$ python -q
>>> import numpy as np
>>> np.set_printoptions(precision=3, suppress=True, linewidth=160)
>>> feats = np.load("x.npy")
>>> feats
array([[-29,   3,  -1,   3],
       [ -2, -33,   0,  -2],
       [ -3,   1,  20,   2],
       [ -1,   0,   0, -29]])
>>> r0 = np.array([3, 9, 8, 4])
>>> Y = feats + np.outer(r0, np.eye(4)[0])
>>> np.round(np.linalg.det(Y) / np.linalg.det(feats), 3), round(1 + np.linalg.solve(feats, r0)[0], 3)
(np.float64(0.843), np.float64(0.843))
>>> np.linalg.matrix_rank(np.linalg.inv(Y) - np.linalg.inv(feats), tol=1e-8)
np.int64(1)
>>> np.linalg.matrix_rank(Y - feats)
np.int64(1)
>>> Y
array([[-26.,   3.,  -1.,   3.],
       [  7., -33.,   0.,  -2.],
       [  5.,   1.,  20.,   2.],
       [  3.,   0.,   0., -29.]])
>>> hat = np.triu(np.array([[2, -2, -2, 2], [-2, -2, -1, 2], [2, -2, 1, 0], [0, 0, -2, 0]]), 1) + np.eye(4)
>>> Y = hat @ feats @ np.linalg.inv(hat)
>>> np.trace(Y), np.trace(feats)
(np.float64(-71.0), np.int64(-71))
>>> Y
array([[-21.,  25., -58., -63.],
       [ -1., -36., -58.,  12.],
       [ -3.,  -5.,   9.,  18.],
       [ -1.,  -2.,  -4., -23.]])
>>> hat @ feats - feats @ hat
array([[  8.,   6., -95.,  -6.],
       [  1.,  -5., -57.,  10.],
       [  0.,  -6.,  -5.,   4.],
       [  0.,  -2.,  -2.,   2.]])
>>> (feats + feats.T) / 2
array([[-29. ,   0.5,  -2. ,   1. ],
       [  0.5, -33. ,   0.5,  -1. ],
       [ -2. ,   0.5,  20. ,   1. ],
       [  1. ,  -1. ,   1. , -29. ]])
>>> np.allclose(feats @ feats.T, feats.T @ feats)
False
>>> np.allclose(feats, feats.T)
False
>>> data = np.load("test13.npy")
>>> data
array([[1, 4, 5, 1],
       [0, 3, 3, 0],
       [0, 0, 3, 3],
       [0, 0, 0, 4]])
>>> np.prod(np.diag(data)), round(np.linalg.det(data), 3)
(np.int64(36), np.float64(36.0))
>>> np.linalg.matrix_power(data - np.diag(np.diag(data)), 4)
array([[0, 0, 0, 0],
       [0, 0, 0, 0],
       [0, 0, 0, 0],
       [0, 0, 0, 0]])
>>> np.linalg.matrix_rank(data - data[0, 0] * np.eye(4))
np.int64(3)
>>> np.sort(np.linalg.eigvals(data))
array([1., 3., 3., 4.])
>>> Y = np.linalg.invert(data)
Traceback (most recent call last):
  File "<python-input-24>", line 1, in <module>
    Y = np.linalg.invert(data)
        ^^^^^^^^^^^^^^^^
AttributeError: module 'numpy.linalg' has no attribute 'invert'
>>> Y = np.linalg.inv(data)
>>> round(np.linalg.slogdet(data)[0], 3)
np.float64(1.0)
>>> np.linalg.det(data) * Y
array([[ 36., -48., -12.,   0.],
       [  0.,  12., -12.,   9.],
       [  0.,   0.,  12.,  -9.],
       [  0.,   0.,   0.,   9.]])
>>> np.round(np.linalg.inv(Y), 3) + 0
array([[1., 4., 5., 1.],
       [0., 3., 3., 0.],
       [0., 0., 3., 3.],
       [0., 0., 0., 4.]])
>>> round(np.linalg.det(data) * np.linalg.det(Y), 3)
np.float64(1.0)
>>> Y
array([[ 1.   , -1.333, -0.333,  0.   ],
       [ 0.   ,  0.333, -0.333,  0.25 ],
       [ 0.   ,  0.   ,  0.333, -0.25 ],
       [ 0.   ,  0.   ,  0.   ,  0.25 ]])
>>> np.round(data @ Y, 3) + 0
array([[1., 0., 0., 0.],
       [0., 1., 0., 0.],
       [0., 0., 1., 0.],
       [0., 0., 0., 1.]])
>>> np.allclose(Y, data.T)
False
>>> x0 = np.array([2, 2, 1, 0])
>>> Y * x0
array([[ 2.   , -2.667, -0.333,  0.   ],
       [ 0.   ,  0.667, -0.333,  0.   ],
       [ 0.   ,  0.   ,  0.333, -0.   ],
       [ 0.   ,  0.   ,  0.   ,  0.   ]])
>>> Y @ x0
array([-1.   ,  0.333,  0.333,  0.   ])
>>> (Y * x0).sum(axis=1)
array([-1.   ,  0.333,  0.333,  0.   ])
>>> np.linalg.norm(Y @ x0) <= np.linalg.norm(Y, 2) * np.linalg.norm(x0) + 1e-9
np.True_
>>> Y @ np.eye(4)[0]
array([1., 0., 0., 0.])
>>> np.linalg.eigvals(data)
array([1., 3., 3., 4.])
>>> round(np.linalg.det(data[::-1]), 3)
np.float64(36.0)
>>> np.poly(data)
array([  1., -11.,  43., -69.,  36.])
>>> np.einsum("ij,ji->", data, data)
np.int64(35)
>>> round(np.linalg.det(2 * data), 3), round(float(np.linalg.det(data)), 3)
(np.float64(576.0), 36.0)
>>> round(float(np.linalg.det(data.T)), 3)
36.0
>>> np.einsum("ii->", data)
np.int64(11)
>>> Q, V = np.linalg.qr(data[:, :1])[0], np.linalg.qr(data[:, 1:])[0]
>>> sv = np.linalg.svd(Q.T @ V, compute_uv=False)
>>> round(np.linalg.norm(Q @ Q.T - V @ V.T, 2), 3)
np.float64(1.0)
>>> (sv > 0.9).sum()
np.int64(0)
>>> np.degrees(np.arccos(sv.clip(0, 1)))
array([36.04])
>>> E = np.array([[58, -2, 1, -1, 1],
...     [2, -40, 1, -1, -1],
...     [-2, 2, 61, 0, 2],
...     [-1, 2, 2, 60, 0],
...     [-2, 2, -1, 1, -40]])
>>> E.inv()
Traceback (most recent call last):
  File "<python-input-52>", line 1, in <module>
    E.inv()
    ^^^^^
AttributeError: 'numpy.ndarray' object has no attribute 'inv'
>>> E @ E
array([[3357,  -34,  114, -115,   22],
       [  37, 1594,   22,  -23,   84],
       [-238,   50, 3719,    2,   38],
       [-118,   46,  243, 3599,    1],
       [ -31, -156,  -19,   20, 1594]])
>>> np.allclose(E @ E.T, E.T @ E)
False
>>> round(np.abs(np.linalg.eigvals(E)).max(), 3)
np.float64(61.343)
>>> np.kron(np.eye(2, dtype=int), E)
array([[ 58,  -2,   1,  -1,   1,   0,   0,   0,   0,   0],
       [  2, -40,   1,  -1,  -1,   0,   0,   0,   0,   0],
       [ -2,   2,  61,   0,   2,   0,   0,   0,   0,   0],
       [ -1,   2,   2,  60,   0,   0,   0,   0,   0,   0],
       [ -2,   2,  -1,   1, -40,   0,   0,   0,   0,   0],
       [  0,   0,   0,   0,   0,  58,  -2,   1,  -1,   1],
       [  0,   0,   0,   0,   0,   2, -40,   1,  -1,  -1],
       [  0,   0,   0,   0,   0,  -2,   2,  61,   0,   2],
       [  0,   0,   0,   0,   0,  -1,   2,   2,  60,   0],
       [  0,   0,   0,   0,   0,  -2,   2,  -1,   1, -40]])
>>> round(np.linalg.eigvals(E).sum().real, 3)
np.float64(99.0)
>>> Q, _ = np.linalg.qr(np.array([[-0.5, 0.4, -0.8, -0.4],
...     [-2.1, -1.4, -0.8, -0.3],
...     [-0.5, 0.0, -0.2, -1.6],
...     [-0.6, -2.4, -0.1, 0.4]]))
>>> V, _ = np.linalg.qr(np.array([[0.9, -0.3, -1.5, 0.2, -0.8, -1.9, 0.8, 0.2],
...     [0.8, 0.1, -1.1, -1.9, 1.9, -0.1, -3.1, -1.1],
...     [0.4, -0.3, -0.3, 1.4, -0.5, -0.2, 0.6, 1.2],
...     [0.5, -1.0, -0.1, 0.9, -0.4, -0.6, -0.8, 0.1],
...     [1.3, -1.2, -0.1, -1.3, -0.2, -0.7, -1.0, -0.8],
...     [0.3, -0.2, -1.0, -0.4, 1.2, 1.3, -0.5, 2.2],
...     [-1.3, 0.3, 0.7, -0.4, 0.9, -0.5, -1.0, -0.9],
...     [0.3, -1.1, -3.0, -0.6, -0.3, 0.2, 0.7, -0.6]]))
>>> sv = 20 * 0.7 ** np.arange(4)
>>> mat = Q[:, :4] * sv @ V[:4]
>>> mat
array([[ -1.658,  -0.877,  -0.146,   1.142,   6.387,  -0.641,   2.9  ,   8.359],
       [  7.331,   1.075,  -4.421,  -7.802,   4.517, -11.61 ,   6.6  ,   3.755],
       [ -0.35 ,   2.741,  -2.456,  -1.575,   4.485,  -0.567,   5.237,  -2.455],
       [  5.596,   6.355,  -5.656,   6.477,  -2.196,  -5.866,  -3.21 ,   1.17 ]])
>>> np.linalg.norm(mat, axis=0)
array([ 9.377,  7.058,  7.589, 10.325,  9.281, 13.036,  9.471,  9.559])
>>> np.round(np.linalg.norm(mat[2] - mat[0]), 3)
np.float64(12.392)
>>> round(float(np.linalg.norm(mat, 2)), 3)
20.0
>>> np.linalg.norm(mat, axis=1).argmax()
np.int64(1)
>>> Y = mat / np.linalg.norm(mat, axis=1, keepdims=True)
>>> cov = Y @ Y.T
>>> np.argwhere(np.triu(np.abs(cov) > 0.95, 1))
array([], shape=(0, 2), dtype=int64)
>>> Y = np.array([[-3, -1, 2],
...     [-2, -1, 0],
...     [2, -3, -2],
...     [-3, -3, 3],
...     [-2, 1, 2],
...     [1, 0, 2],
...     [-2, 2, 2],
...     [3, -1, -1]])
>>> np.einsum("ij,ij->i", mat, mat)
array([124.336, 348.178,  70.042, 196.544])
>>> np.einsum("ik,kj->ji", mat, Y)
array([[  8.872, -32.161, -31.996, -51.783],
       [  3.376,  42.228,  27.117, -24.2  ],
       [  9.334,  -4.64 ,  20.252,  18.218]])
>>> np.linalg.matrix_rank(np.vstack([mat, Y.T]))
np.int64(7)
>>> r0, r1 = mat[2], mat[0]
>>> np.round(r0 @ r1, 3)
np.float64(20.409)
>>> round(float(r0 @ r0), 3)
70.042
>>> pr = (r0 @ r1) / (r0 @ r0) * r0
>>> r1 - pr
array([-1.556, -1.676,  0.569,  1.601,  5.08 , -0.476,  1.374,  9.075])
>>> (r1 - pr) @ r0
np.float64(0.0)
>>> W0 = np.load("layer14.npy")
>>> W0
array([[-0.538, -0.39 ,  0.747],
       [ 0.404, -0.897, -0.178],
       [ 0.74 ,  0.206,  0.64 ]])
>>> np.round(np.linalg.det(W0[::-1]), 3)
np.float64(-1.0)
>>> np.poly(W0)
array([ 1.   ,  0.795, -0.795, -1.   ])
>>> round(np.einsum("ij,ji->", W0, W0), 3)
np.float64(2.223)
>>> round(float(np.linalg.eigvals(W0).sum().real), 3)
-0.795
>>> round(np.einsum("ii->", W0), 3)
np.float64(-0.795)
>>> np.round(W0 @ W0.T, 3) + 0
array([[1., 0., 0.],
       [0., 1., 0.],
       [0., 0., 1.]])
>>> np.round(W0.T @ W0, 3) + 0
array([[1., 0., 0.],
       [0., 1., 0.],
       [0., 0., 1.]])
>>> np.linalg.pinv(W0)
array([[-0.538,  0.404,  0.74 ],
       [-0.39 , -0.897,  0.206],
       [ 0.747, -0.178,  0.64 ]])
>>> round(W0[:, 0] @ W0[:, 1], 3)
np.float64(-0.0)
>>> A = np.load("m.npy")
>>> A
array([[-3.355,  5.939,  0.847],
       [-3.625,  5.636,  1.661],
       [-3.972,  3.991,  0.356],
       [-2.945,  6.56 ,  0.271],
       [-2.61 ,  5.511,  0.175],
       [-2.937,  3.402, -4.274],
       [ 0.754,  1.932, -2.679],
       [-0.208,  3.113, -3.598],
       [-0.189,  0.9  , -3.208],
       [-1.905,  2.316, -2.587],
       [-1.447,  2.882, -1.923],
       [-3.025,  4.333,  1.39 ],
       [-2.925,  5.902,  0.999],
       [-5.129,  7.452, -0.605],
       [ 0.296,  0.692, -1.267],
       [-1.015,  3.236, -3.262],
       [-2.453,  2.048, -3.242],
       [-3.616,  5.834, -1.633],
       [-2.825,  2.977, -3.325],
       [-1.631,  2.347, -1.782],
       [-0.204,  1.212, -3.181],
       [-0.607,  2.457, -3.08 ],
       [-1.042,  3.453, -3.318],
       [-4.569,  6.666,  0.259],
       [-0.65 ,  1.356, -4.632],
       [-3.247,  6.455, -1.662],
       [-3.271,  7.079, -0.314],
       [-2.752,  5.919, -1.821],
       [-1.596,  1.459, -2.761],
       [-3.711,  5.258,  0.   ],
       [-3.352,  6.433,  0.568],
       [-1.298,  1.317, -1.481],
       [-3.384,  6.494, -1.538],
       [-2.129,  2.613, -2.024]])
>>> rng = np.random.default_rng(2016)
>>> Y = A + rng.integers(-2, 3, (34, 2)) @ rng.integers(-2, 3, (2, 3))
>>> Y
array([[ 1.645,  5.939, -4.153],
       [-6.625,  5.636,  4.661],
       [-6.972,  3.991,  3.356],
       [-1.945,  6.56 , -0.729],
       [-1.61 ,  5.511, -0.825],
       [-0.937,  3.402, -6.274],
       [ 3.754,  1.932, -5.679],
       [-0.208,  3.113, -3.598],
       [-0.189,  0.9  , -3.208],
       [-3.905,  2.316, -0.587],
       [-0.447,  2.882, -2.923],
       [-8.025,  4.333,  6.39 ],
       [ 1.075,  5.902, -3.001],
       [-8.129,  7.452,  2.395],
       [ 6.296,  0.692, -7.267],
       [ 0.985,  3.236, -5.262],
       [-5.453,  2.048, -0.242],
       [-4.616,  5.834, -0.633],
       [-1.825,  2.977, -4.325],
       [-3.631,  2.347,  0.218],
       [-5.204,  1.212,  1.819],
       [-5.607,  2.457,  1.92 ],
       [-5.042,  3.453,  0.682],
       [-7.569,  6.666,  3.259],
       [-1.65 ,  1.356, -3.632],
       [ 0.753,  6.455, -5.662],
       [-5.271,  7.079,  1.686],
       [-7.752,  5.919,  3.179],
       [-3.596,  1.459, -0.761],
       [-9.711,  5.258,  6.   ],
       [-1.352,  6.433, -1.432],
       [ 2.702,  1.317, -5.481],
       [-5.384,  6.494,  0.462],
       [-4.129,  2.613, -0.024]])
>>> np.round(np.linalg.svd(Y - A, compute_uv=False), 3) + 0
array([26.721,  0.   ,  0.   ])
>>> Y - A
array([[ 5.,  0., -5.],
       [-3.,  0.,  3.],
       [-3.,  0.,  3.],
       [ 1.,  0., -1.],
       [ 1.,  0., -1.],
       [ 2.,  0., -2.],
       [ 3.,  0., -3.],
       [ 0.,  0.,  0.],
       [ 0.,  0.,  0.],
       [-2.,  0.,  2.],
       [ 1.,  0., -1.],
       [-5.,  0.,  5.],
       [ 4.,  0., -4.],
       [-3.,  0.,  3.],
       [ 6.,  0., -6.],
       [ 2.,  0., -2.],
       [-3.,  0.,  3.],
       [-1.,  0.,  1.],
       [ 1.,  0., -1.],
       [-2.,  0.,  2.],
       [-5.,  0.,  5.],
       [-5.,  0.,  5.],
       [-4.,  0.,  4.],
       [-3.,  0.,  3.],
       [-1.,  0.,  1.],
       [ 4.,  0., -4.],
       [-2.,  0.,  2.],
       [-5.,  0.,  5.],
       [-2.,  0.,  2.],
       [-6.,  0.,  6.],
       [ 2.,  0., -2.],
       [ 4.,  0., -4.],
       [-2.,  0.,  2.],
       [-2.,  0.,  2.]])
>>> np.linalg.matrix_rank(Y - A, tol=1e-8)
np.int64(1)
